$ python3 -q
>>> import numpy as np
>>> np.set_printoptions(precision=2, suppress=True, linewidth=160)
>>> F = np.loadtxt("data.csv", delimiter=",")
>>> F
array([[-1.84, -1.85,  0.04, -1.47],
       [-2.74,  0.34, -0.72,  0.91],
       [ 0.62,  1.28,  2.34, -1.21],
       [ 0.34,  1.11, -1.24,  2.47],
       [ 0.34, -2.46,  0.75, -1.51],
       [ 1.19,  0.31,  2.44, -1.24],
       [-1.11,  0.24, -2.77,  0.09],
       [ 1.53, -1.02,  1.34, -1.96],
       [ 2.33,  0.72,  1.7 ,  0.42],
       [-1.05, -2.  ,  1.87,  0.63],
       [ 0.65, -0.43,  2.23, -1.85],
       [-2.16,  1.09,  1.53,  0.91],
       [-2.85,  0.41, -0.65,  0.54],
       [ 2.69, -0.06,  1.29, -0.25],
       [ 1.77, -0.35,  0.9 , -2.22],
       [ 1.31, -0.25, -0.56,  2.63],
       [ 2.  , -1.29, -1.12, -1.45],
       [ 0.52,  2.93, -0.04,  0.35],
       [ 0.34, -2.28,  0.93, -1.67],
       [-2.75,  0.39,  1.05, -0.41],
       [ 1.25,  1.18, -2.3 ,  0.87],
       [-1.38, -0.46,  2.03,  1.67],
       [ 1.33, -2.08,  0.72, -1.55],
       [ 1.05,  1.83, -2.13, -0.06],
       [-0.76,  1.65,  0.62,  2.3 ]])
>>> hat = F @ np.linalg.solve(F.T @ F, F.T)
>>> print(np.linalg.matrix_rank(np.eye(25) - hat))
21
>>> np.round(np.linalg.eigvalsh(hat), 2) + 0
array([0., 0., 0., 0., 0., 0., 0., 0., 0., 0., 0., 0., 0., 0., 0., 0., 0., 0., 0., 0., 0., 1., 1., 1., 1.])
>>> hat @ F[:, 1]
array([-1.85,  0.34,  1.28,  1.11, -2.46,  0.31,  0.24, -1.02,  0.72, -2.  , -0.43,  1.09,  0.41, -0.06, -0.35, -0.25, -1.29,  2.93, -2.28,  0.39,  1.18,
       -0.46, -2.08,  1.83,  1.65])
>>> np.allclose(hat @ hat, hat)
True
>>> vec = np.array([2, -2, 1, -3])
>>> np.sign((F @ vec).round(6))
array([ 1., -1.,  1., -1.,  1.,  1., -1.,  1.,  1.,  1.,  1., -1., -1.,  1.,  1., -1.,  1., -1.,  1., -1., -1., -1.,  1., -1., -1.])
>>> vec = np.array([0, 0, 0, 0])
>>> y = F @ vec
>>> np.round(np.linalg.pinv(F) @ F, 2) + 0
array([[1., 0., 0., 0.],
       [0., 1., 0., 0.],
       [0., 0., 1., 0.],
       [0., 0., 0., 1.]])
>>> np.linalg.solve(F.T @ F, F.T @ y)
array([0., 0., 0., 0.])
>>> rng = np.random.default_rng(84629)
>>> y = y + 0.1 * rng.normal(size=25)
>>> y.round(2) + 0
array([-0.22, -0.05,  0.09, -0.22,  0.05, -0.16, -0.03,  0.01, -0.02,  0.04,  0.14, -0.12, -0.06,  0.1 ,  0.04,  0.24,  0.  ,  0.03, -0.16, -0.01,  0.28,
        0.01,  0.13, -0.2 ,  0.09])
>>> coef, *_ = np.linalg.lstsq(F, y)
>>> coef
array([ 0.03, -0.01,  0.01,  0.03])
>>> np.round(F.T @ (y - F @ coef), 2) + 0
array([0., 0., 0., 0.])
>>> [round(float(np.linalg.norm(np.linalg.solve(F.T @ F + lam * np.eye(4), F.T @ y))), 2) for lam in (0, 1, 10, 100)]
[0.04, 0.04, 0.03, 0.01]
>>> d = np.linalg.norm(F[:, None] - F[None], axis=-1)
>>> d.mean(axis=1).argmax()
np.int64(6)
>>> np.unravel_index(d.round(6).argmax(), d.shape)
(np.int64(11), np.int64(16))
>>> np.linalg.norm(F, axis=1)
array([3.  , 2.99, 2.99, 3.  , 3.  , 3.  , 3.  , 3.  , 3.  , 3.  , 3.  , 3.  , 3.  , 2.99, 3.  , 3.  , 3.  , 3.  , 2.99, 3.  , 3.  , 3.  , 3.  , 3.  , 3.  ])
>>> print(np.linalg.matrix_rank(d ** 2))
6
>>> np.flatnonzero(d[6] < d.mean() / 2)
array([6])
>>> E = np.load("layer15.npy")
>>> E.round(2) + 0
array([[ 14.91,   1.81,  11.95,  -8.4 ,  -1.2 ],
       [ 13.92,   1.77,  11.17,  -8.07,  -1.06],
       [ 12.57,   1.72,  10.11,  -7.61,  -0.88],
       [  6.85,   1.42,   5.68,  -5.42,  -0.24],
       [  1.68,   0.96,   1.76,  -2.79,   0.  ],
       [  1.62,   0.95,   1.71,  -2.75,   0.  ],
       [  1.48,   0.93,   1.61,  -2.66,   0.  ],
       [ -0.37,   0.35,   0.09,  -0.6 ,  -0.15],
       [ -0.37,   0.34,   0.08,  -0.57,  -0.15],
       [ -0.36,   0.29,   0.05,  -0.46,  -0.15],
       [ -0.27,   0.17,   0.01,  -0.23,  -0.12],
       [ -0.13,   0.07,   0.  ,  -0.08,  -0.06],
       [  1.46,  -0.59,  -0.4 ,  -0.1 ,   1.48],
       [  1.61,  -0.66,  -0.57,  -0.21,   1.8 ],
       [  1.8 ,  -0.76,  -0.88,  -0.4 ,   2.36],
       [  1.69,  -1.26,  -4.  ,  -1.92,   6.44],
       [  1.42,  -1.35,  -4.92,  -2.29,   7.45],
       [  0.27,  -1.58,  -7.88,  -3.41,  10.51],
       [  0.23,  -1.59,  -7.97,  -3.44,  10.59],
       [ -0.21,  -1.65,  -8.91,  -3.77,  11.52],
       [ -3.79,  -1.98, -15.64,  -5.89,  17.68]])
>>> idx = E[:, 3] > np.median(E[:, 3])
>>> f = E[idx].mean(axis=0) - E[~idx].mean(axis=0)
>>> np.argsort(-np.abs(f).round(6), kind="stable")
array([3, 0, 4, 2, 1])
>>> idx.astype(int)
array([0, 0, 0, 0, 0, 0, 0, 1, 1, 1, 1, 1, 1, 1, 1, 1, 1, 0, 0, 0, 0])
>>> ((E - E.mean(axis=0)) @ f > 0).astype(int)
array([0, 0, 0, 0, 1, 1, 1, 1, 1, 1, 1, 1, 1, 1, 1, 1, 1, 1, 1, 1, 0])
